$ python -q
>>> import numpy as np
>>> np.set_printoptions(precision=2, suppress=True, linewidth=100)
>>> rnd = lambda a: np.round(a, 2) + 0
>>> out = np.array([[-1, 2, 2],
...     [3, -3, -3],
...     [3, 1, 0],
...     [-3, 0, -3],
...     [-1, 0, 2],
...     [-3, 0, 3],
...     [2, 2, 2]])
>>> Z = np.array([[1, 1, 0, 1], [2, 1, 0, 1], [0, 2, 2, 2]])
>>> K = out @ Z
>>> K
array([[ 3,  5,  4,  5],
       [-3, -6, -6, -6],
       [ 5,  4,  0,  4],
       [-3, -9, -6, -9],
       [-1,  3,  4,  3],
       [-3,  3,  6,  3],
       [ 6,  8,  4,  8]])
>>> W1 = np.array([[-2, 0, -4, 0, -5, -2],
...     [2, 1, 0, 2, -5, 1],
...     [1, 1, 1, 1, 2, -3],
...     [2, 4, 5, 5, -2, -2]])
>>> coef = np.array([3, 0, 0, 0, 2, 2])
>>> hid = np.maximum(K @ W1 + coef, 0)
>>> print(np.linalg.matrix_rank(hid))
6
>>> rnd((hid > 0).mean(axis=0))
array([0.71, 0.71, 0.57, 0.71, 0.43, 0.29])
>>> print((hid > 0).astype(int))
[[1 1 1 1 0 0]
 [0 0 0 0 1 1]
 [1 1 0 1 0 0]
 [0 0 0 0 1 1]
 [1 1 1 1 0 0]
 [1 1 1 1 1 0]
 [1 1 1 1 0 0]]
>>> hid
array([[21, 29, 17, 39,  0,  0],
       [ 0,  0,  0,  0, 47, 32],
       [ 9, 20,  0, 28,  0,  0],
       [ 0,  0,  0,  0, 68, 35],
       [21, 19, 23, 25,  0,  0],
       [27, 21, 33, 27,  8,  0],
       [27, 44, 20, 60,  0,  0]])
>>> Z = np.array([[0, -3], [-3, 1], [0, -3], [-2, 2], [-1, 1], [-1, -3]])
>>> (hid @ Z).round(6).argmax(axis=1)
array([1, 1, 1, 1, 1, 1, 1])
>>> x = np.array([2, 2, 1, 3, 1, 3])
>>> rhs = hid @ x
>>> print(rnd(np.linalg.lstsq(hid, rhs)[0]))
[2. 2. 1. 3. 1. 3.]
>>> rng = np.random.default_rng(457)
>>> rhs = rhs + 0.05 * rng.normal(size=7)
>>> rnd(rhs)
array([234.  , 142.93, 142.05, 173.03, 177.92, 217.99, 341.99])
>>> coef, *_ = np.linalg.lstsq(hid, rhs)
>>> rnd(hid.T @ (rhs - hid @ coef))
array([0., 0., 0., 0., 0., 0.])
>>> rnd(np.linalg.norm(rhs - hid @ coef))
np.float64(0.03)
>>> rnd(coef)
array([2.01, 2.07, 0.99, 2.95, 1.01, 2.99])
>>> print([round(float(x), 2) for x in np.linalg.svd(K, compute_uv=False)[:3]])
[25.7, 8.39, 1.68]
>>> np.argsort(-np.linalg.norm(K, axis=0).round(6), kind="stable")[:3]
array([1, 3, 2])
>>> r0, g = K[6], K[2]
>>> r0 @ r0
np.int64(180)
>>> pr = (r0 @ g) / (r0 @ r0) * r0
>>> rnd(pr)
array([3.13, 4.18, 2.09, 4.18])
>>> rnd((g - pr) @ r0)
np.float64(0.0)
>>> np.outer(r0, g)
array([[30, 24,  0, 24],
       [40, 32,  0, 32],
       [20, 16,  0, 16],
       [40, 32,  0, 32]])
>>> F = np.load("m.npy")
>>> F
array([[0, 2, 0, 2],
       [0, 0, 0, 0],
       [0, 2, 0, 2],
       [0, 0, 0, 0]])
>>> rnd(np.linalg.norm(F, 1)), rnd(np.linalg.norm(F, np.inf))
(np.float64(4.0), np.float64(4.0))
>>> rnd(np.linalg.norm(F) ** 2 / np.linalg.norm(F, 2) ** 2)
np.float64(1.0)
>>> F[3] @ F[2]
np.int64(0)
>>> r = np.linalg.matrix_rank(F)
>>> r
np.int64(1)
>>> null = np.linalg.svd(F)[2][r:].T
>>> rnd(null @ null.T)
array([[ 1. ,  0. ,  0. ,  0. ],
       [ 0. ,  0.5,  0. , -0.5],
       [ 0. ,  0. ,  1. ,  0. ],
       [ 0. , -0.5,  0. ,  0.5]])
>>> [int(np.linalg.matrix_rank(np.delete(F, i, axis=0))) for i in range(4)]
[1, 1, 1, 1]
>>> [int(np.linalg.matrix_rank(F[:i])) for i in range(1, len(F) + 1)]
[1, 1, 1, 1]
>>> np.linalg.matrix_rank(F.T @ F), np.linalg.matrix_rank(F @ F.T)
(np.int64(1), np.int64(1))
>>> rnd(F @ null)
array([[0., 0., 0.],
       [0., 0., 0.],
       [0., 0., 0.],
       [0., 0., 0.]])
>>> null.shape
(4, 3)
>>> np.unique(F.round(6), axis=0).shape
(2, 4)
>>> rnd(F @ np.linalg.pinv(F) @ F)
array([[0., 2., 0., 2.],
       [0., 0., 0., 0.],
       [0., 2., 0., 2.],
       [0., 0., 0., 0.]])
